$ python3 -q
>>> import numpy as np
>>> np.set_printoptions(suppress=True, linewidth=140)
>>> A = np.loadtxt("out5.csv", delimiter=",")
>>> A
array([[-2., -3.,  8.,  2.],
       [-2., -5., -9.,  9.],
       [ 6., -2., -4., -5.],
       [-5.,  1.,  2.,  6.],
       [ 2., -4., -3.,  9.]])
>>> u = np.array([4, 8, 2])
>>> np.array([np.convolve(row, u, "same") for row in A])
array([[-28.,   4.,  66.,  32.],
       [-36., -80., -46.,  54.],
       [ 40., -20., -56., -48.],
       [-36.,   6.,  42.,  52.],
       [  0., -40.,   4.,  66.]])
>>> np.cross(A[2, :3], A[0, :3])
array([-28., -40., -22.])
>>> np.polyval(u, A[2])
array([194.,   2.,  34.,  62.])
>>> np.correlate(A[2], A[0], "full")
array([ 12.,  44., -42., -48., -24.,  23.,  10.])
>>> data = np.load("case16.npy")
>>> data
array([[ 3,  1,  3, -2],
       [ 2,  3,  3,  1],
       [ 2,  3,  1,  0],
       [ 2,  3,  3,  1],
       [ 2,  3, -2,  1]])
>>> # rows 1 and 3 are equal
>>> vec = np.array([2, -1, -3, 0])
>>> target = A @ vec
>>> np.round(np.linalg.solve(A.T @ A, A.T @ target), 4) + 0
array([ 2., -1., -3.,  0.])
>>> np.round(np.linalg.pinv(A) @ A, 4) + 0
array([[1., 0., 0., 0.],
       [0., 1., 0., 0.],
       [0., 0., 1., 0.],
       [0., 0., 0., 1.]])
>>> rng = np.random.default_rng(14)
>>> target = target + 0.3 * rng.normal(size=5)
>>> target.round(4)
array([-24.7913,  27.7062,  25.528 , -17.8775,  16.894 ])
>>> b, *_ = np.linalg.lstsq(A, target)
>>> np.round(A.T @ (target - A @ b), 4) + 0
array([0., 0., 0., 0.])
>>> round(float(np.linalg.norm(target - A @ b)), 4)
0.932
>>> A2 = data + rng.integers(-2, 3, (5, 3)) @ rng.integers(-2, 3, (3, 4))
>>> A2
array([[  3,  -3,  -1, -10],
       [  4,   1,   5,   9],
       [  2,   5,   3,   4],
       [ -1,   8,   4,  -1],
       [  8,  -1,  -2,   5]])
>>> np.linalg.matrix_rank(A2 - data, tol=1e-8)
np.int64(3)
>>> np.abs(A2 - data).sum(axis=1)
array([16, 14,  8, 11, 14])
>>> q, Rm = np.linalg.qr(data)
>>> np.round(q @ Rm, 4) + 0
array([[ 3.,  1.,  3., -2.],
       [ 2.,  3.,  3.,  1.],
       [ 2.,  3.,  1.,  0.],
       [ 2.,  3.,  3.,  1.],
       [ 2.,  3., -2.,  1.]])
>>> q.shape, Rm.shape
((5, 4), (4, 4))
>>> Rm.round(4)
array([[-5.    , -5.4   , -3.8   ,  0.    ],
       [ 0.    , -2.8   ,  0.9   , -2.5   ],
       [ 0.    ,  0.    ,  4.0927,  0.0611],
       [ 0.    ,  0.    ,  0.    ,  0.8639]])
>>> M = np.array([[0, 1, 1], [1, 0, 1], [1, 1, 0]])
>>> def softmax(z):
...     e = np.exp(z - z.max(axis=-1, keepdims=True))
...     return e / e.sum(axis=-1, keepdims=True)
... 
>>> np.round(softmax(M[1]), 4)
array([0.4223, 0.1554, 0.4223])
>>> np.round(softmax(10 * M[1]), 4) + 0
array([0.5, 0. , 0.5])
>>> S = M @ M.T / np.sqrt(3)
>>> np.round(softmax(S)[1] @ M, 4)
array([0.7355, 0.5289, 0.7355])
>>> softmax(S).round(6).argmax(axis=1)
array([0, 1, 2])
>>> np.round(softmax(S + np.triu(np.full(S.shape, -np.inf), 1)), 4)
array([[1.    , 0.    , 0.    ],
       [0.3595, 0.6405, 0.    ],
       [0.2645, 0.2645, 0.4711]])
>>> np.round(softmax(S), 4)
array([[0.4711, 0.2645, 0.2645],
       [0.2645, 0.4711, 0.2645],
       [0.2645, 0.2645, 0.4711]])
>>> q = M.astype(float).copy()
>>> for j in range(3):
...     q[:, j] -= q[:, :j] @ (q[:, :j].T @ q[:, j])
...     q[:, j] /= np.linalg.norm(q[:, j])
... 
>>> np.round(q.T @ M, 4) + 0
array([[1.4142, 0.7071, 0.7071],
       [0.    , 1.2247, 0.4082],
       [0.    , 0.    , 1.1547]])
>>> w, V = np.linalg.eig(M)
>>> np.round(M @ V[:, 0] - w[0] * V[:, 0], 4) + 0
array([0., 0., 0.])
>>> w.round(4)
array([-1.,  2., -1.])
>>> round(float(np.prod(w)), 4)
2.0
>>> u, v = A[0], A[2]
>>> u @ u
np.float64(81.0)
>>> u @ v
np.float64(-48.0)
>>> pr = (u @ v) / (u @ u) * u
>>> round((v - pr) @ u, 4)
np.float64(-0.0)
>>> np.linalg.matrix_rank(np.outer(u, v))
np.int64(1)
>>> np.round(np.linalg.norm(u + v) ** 2 + np.linalg.norm(u - v) ** 2, 4)
np.float64(324.0)
>>> pr.round(4)
array([ 1.1852,  1.7778, -4.7407, -1.1852])
>>> W0 = np.load("mat.npy")
>>> W0.round(4)
array([[-0.6281,  0.7776, -0.0291],
       [-0.5758, -0.4392,  0.6896],
       [ 0.5234,  0.4499,  0.7236]])
>>> # keeps lengths
>>> A2 = np.array([[-2, 0], [-2, 1], [3, 2]])
>>> np.round(A2.T @ W0.T, 4)
array([[-0.3864,  4.0988,  0.2241],
       [ 0.7193,  0.94  ,  1.8971]])
>>> np.linalg.matrix_rank(W0 @ A2)
np.int64(2)
>>> np.round(np.einsum("ik,kj->ji", W0, A2), 4)
array([[-0.3864,  4.0988,  0.2241],
       [ 0.7193,  0.94  ,  1.8971]])
>>> np.round(W0 @ A2, 4)
array([[-0.3864,  0.7193],
       [ 4.0988,  0.94  ],
       [ 0.2241,  1.8971]])
>>> np.round(np.linalg.svd(W0, compute_uv=False), 4)
array([1., 1., 1.])
>>> np.round(W0 @ W0.T, 4) + 0
array([[1., 0., 0.],
       [0., 1., 0.],
       [0., 0., 1.]])
>>> np.round(np.linalg.norm(W0, axis=0), 4)
array([1., 1., 1.])
>>> blk = np.stack([W0, 2 * W0, W0[::-1]])
>>> np.linalg.matrix_rank(blk)
array([3, 3, 3])
>>> blk.shape
(3, 3, 3)
>>> np.round(np.einsum("ii->", W0), 4)
np.float64(-0.3438)
>>> np.round(np.linalg.det(W0[::-1]), 4)
np.float64(-1.0)
>>> m1 = np.load("x.npy")
>>> m1
array([[ 8., -4.,  4., -2.],
       [12., -6.,  8., -4.],
       [ 8., -4.,  8., -4.],
       [16., -8., 12., -6.]])
>>> w, V = np.linalg.eigh(M)
>>> np.unique(w.round(6) + 0, return_counts=True)[1]
array([2, 1])
>>> np.round(V.T @ M @ V, 4) + 0
array([[-1.,  0.,  0.],
       [ 0., -1.,  0.],
       [ 0.,  0.,  2.]])
>>> w.round(4)
array([-1., -1.,  2.])
>>> np.round(V.T @ V, 4) + 0
array([[1., 0., 0.],
       [0., 1., 0.],
       [0., 0., 1.]])
>>> np.round(np.linalg.svd(M, compute_uv=False), 4)
array([2., 1., 1.])
>>> (w > 1e-8).sum(), (w < -1e-8).sum()
(np.int64(1), np.int64(2))
>>> np.round(np.linalg.eigvalsh(M + -1 * np.eye(3)), 4)
array([-2., -2.,  1.])
>>> A2 = np.array([[0, -1, -1], [-2, 1, -1], [2, 2, -2], [-1, 2, -2]])
>>> np.vstack([m1, A2.T]).shape
(7, 4)
>>> np.linalg.matrix_rank(m1 @ A2)
np.int64(2)
>>> np.einsum("ik,kj->ij", m1, A2)
array([[ 18.,  -8.,  -8.],
       [ 32., -10., -14.],
       [ 28.,  -4., -12.],
       [ 46., -12., -20.]])
>>> np.einsum("ij,ij->i", m1, m1)
array([100., 260., 160., 500.])
>>> np.linalg.matrix_rank(np.vstack([m1, A2.T]))
np.int64(4)
>>> A2.T @ m1.T
array([[ 18.,  32.,  28.,  46.],
       [ -8., -10.,  -4., -12.],
       [ -8., -14., -12., -20.]])
>>> np.einsum("ik,kj->ji", m1, A2)
array([[ 18.,  32.,  28.,  46.],
       [ -8., -10.,  -4., -12.],
       [ -8., -14., -12., -20.]])
>>> m1 @ A2
array([[ 18.,  -8.,  -8.],
       [ 32., -10., -14.],
       [ 28.,  -4., -12.],
       [ 46., -12., -20.]])
>>> rk = np.linalg.matrix_rank(m1)
>>> rk
np.int64(2)
>>> N = np.linalg.svd(m1)[2][rk:].T
>>> np.round(m1 @ N, 4) + 0
array([[0., 0.],
       [0., 0.],
       [0., 0.],
       [0., 0.]])
>>> np.round(N @ N.T, 4) + 0
array([[0.2, 0.4, 0. , 0. ],
       [0.4, 0.8, 0. , 0. ],
       [0. , 0. , 0.2, 0.4],
       [0. , 0. , 0.4, 0.8]])
>>> [int(np.linalg.matrix_rank(m1[:, :j + 1])) for j in range(4)]
[1, 1, 2, 2]
>>> [int(np.linalg.matrix_rank(m1[:i])) for i in range(1, len(m1) + 1)]
[1, 2, 2, 2]
>>> [int(np.linalg.matrix_rank(np.delete(m1, i, axis=0))) for i in range(4)]
[2, 2, 2, 2]
>>> np.allclose(m1 @ N, 0)
True
>>> np.linalg.matrix_rank(m1.T @ m1), np.linalg.matrix_rank(m1 @ m1.T)
(np.int64(2), np.int64(2))
